$ python -q
>>> import numpy as np
>>> np.set_printoptions(suppress=True, linewidth=200)
>>> K = np.load("mat.npy")
>>> K
array([[  0,   0,   0,   0,   0,   0],
       [ 15,  -9,   3,   6, -15, -15],
       [  5,  -3,   1,   2,  -5,  -5]])
>>> left, sigma, Vt = np.linalg.svd(K)
>>> evecs = Vt[:(sigma > 1e-8).sum()]
>>> rng = np.random.default_rng(5911)
>>> vec = K[2] + 4 * K[1] + rng.integers(2) * np.eye(6)[3]
>>> vec
array([ 65., -39.,  13.,  26., -65., -65.])
>>> np.round(evecs.T @ evecs, 2)
array([[ 0.28, -0.17,  0.06,  0.11, -0.28, -0.28],
       [-0.17,  0.1 , -0.03, -0.07,  0.17,  0.17],
       [ 0.06, -0.03,  0.01,  0.02, -0.06, -0.06],
       [ 0.11, -0.07,  0.02,  0.04, -0.11, -0.11],
       [-0.28,  0.17, -0.06, -0.11,  0.28,  0.28],
       [-0.28,  0.17, -0.06, -0.11,  0.28,  0.28]])
>>> round(float(np.linalg.norm(vec - evecs.T @ evecs @ vec)), 2)
0.0
>>> np.linalg.matrix_rank(np.vstack([K, vec]))
np.int64(1)
>>> np.round(np.diag(evecs.T @ evecs), 2)
array([0.28, 0.1 , 0.01, 0.04, 0.28, 0.28])
>>> data = np.array([[0, 0, 3, -1, 0, 5],
...     [0, 0, 3, 0, 5, 3],
...     [-3, -3, 0, 2, -2, 5],
...     [1, 0, -2, 0, -1, 0],
...     [0, -5, 2, 1, 0, -1],
...     [-5, -3, -5, 0, 1, 0]])
>>> data
array([[ 0,  0,  3, -1,  0,  5],
       [ 0,  0,  3,  0,  5,  3],
       [-3, -3,  0,  2, -2,  5],
       [ 1,  0, -2,  0, -1,  0],
       [ 0, -5,  2,  1,  0, -1],
       [-5, -3, -5,  0,  1,  0]])
>>> w1 = np.array([[0, 5, 2, -2, -1],
...     [5, 2, -3, 2, 1],
...     [3, 3, -2, 4, 2],
...     [-4, -5, -1, 3, 1],
...     [1, -4, 2, 3, -5],
...     [-5, 4, 2, -4, -4]])
>>> b = np.array([2, -4, 5, 1, -5])
>>> hid = np.maximum(data @ w1 + b, 0)
>>> (hid > 0).astype(int)
array([[0, 1, 1, 0, 0],
       [1, 0, 1, 1, 0],
       [0, 0, 1, 0, 0],
       [0, 0, 1, 0, 0],
       [0, 0, 1, 1, 0],
       [0, 0, 1, 0, 0]])
>>> np.linalg.matrix_rank(hid)
np.int64(4)
>>> hid
array([[ 0, 30, 10,  0,  0],
       [ 1,  0, 15, 16,  0],
       [ 0,  0, 12,  0,  0],
       [ 0,  0,  9,  0,  0],
       [ 0,  0, 13,  6,  0],
       [ 0,  0, 16,  0,  0]])
>>> C = np.array([[3, -2], [2, 0], [-1, -1], [0, 3], [1, -1]])
>>> (hid @ C).round(6).argmax(axis=1)
array([0, 1, 0, 0, 1, 0])
>>> r0 = np.array([-1, 1, 1])
>>> np.correlate(data[1], data[0], "full")
array([ 0,  0, 15,  0, 22, 24, -5, 12,  9,  0,  0])
>>> np.polyval(r0, data[1])
array([  1,   1,  -5,   1, -19,  -5])
>>> np.array([np.convolve(row, r0, "same") for row in data])
array([[ 0, -3,  4,  2, -6,  5],
       [ 0, -3,  3, -2,  2,  8],
       [ 0, -6, -5,  4, -5,  3],
       [ 1,  3, -2, -1, -1, -1],
       [ 5, -7, -4,  3,  2, -1],
       [-2, -3, -8, -6,  1,  1]])
>>> M2 = np.array([[2, 2], [0, 0], [3, 3], [1, 3], [1, 2], [1, 2]])
>>> np.linalg.matrix_rank(data @ M2)
np.int64(2)
>>> data @ M2
array([[ 13,  16],
       [ 17,  25],
       [ -1,   6],
       [ -5,  -6],
       [  6,   7],
       [-24, -23]])
>>> M2.T @ data.T
array([[ 13,  17,  -1,  -5,   6, -24],
       [ 16,  25,   6,  -6,   7, -23]])
>>> mat = np.loadtxt("m.csv", delimiter=",")
>>> mat
array([[  3.71,  -1.1 ,   2.91,  -2.15,  -6.48],
       [-15.43,   2.17, -13.13,   7.32,  29.77],
       [  6.28,   3.6 ,  10.29,  -0.69, -21.94],
       [ 11.04, -10.01,   0.54,  -9.38,  -2.34],
       [  8.94,   3.74,  13.05,  -1.69, -29.  ],
       [  7.5 ,  -3.65,   3.63,  -4.9 ,  -8.54],
       [  8.03,   5.  ,  13.46,  -0.75, -29.37],
       [ -3.15,  -5.28,  -9.08,  -1.36,  19.61],
       [ 20.5 , -12.22,   7.47, -14.21, -18.42],
       [ 15.04,  -3.98,  11.22,  -7.93, -25.51],
       [  3.05,  -1.69,   0.89,  -1.79,  -2.8 ],
       [-10.55,   3.72,  -6.43,   5.83,  15.45],
       [ 16.62, -11.49,   4.57, -12.13, -12.05],
       [  5.48,  -3.08,   2.23,  -3.77,  -5.56],
       [-14.83,  10.78,  -3.2 ,  11.25,   8.78],
       [ -0.63,   2.69,   2.32,   1.69,  -4.7 ],
       [  6.62,  -0.77,   6.  ,  -2.98, -13.33],
       [  6.4 ,  -7.43,  -2.14,  -6.19,   3.68],
       [-19.95,   7.61, -11.84,  11.75,  27.16],
       [-11.92,  11.02,   0.04,  10.01,   1.94],
       [-17.14,   6.11, -10.47,   9.66,  24.54],
       [  5.11,   3.05,   8.44,  -0.52, -18.47],
       [ -8.36,   6.61,  -1.15,   6.4 ,   3.8 ],
       [  9.97, -10.33,  -1.17,  -9.15,   1.24]])
>>> Ac = mat - mat.mean(axis=0)
>>> evecs = np.linalg.svd(Ac)[2][:2]
>>> M2 = Ac - Ac @ evecs.T @ evecs
>>> np.linalg.norm(M2, axis=1).round(6).argmax()
np.int64(10)
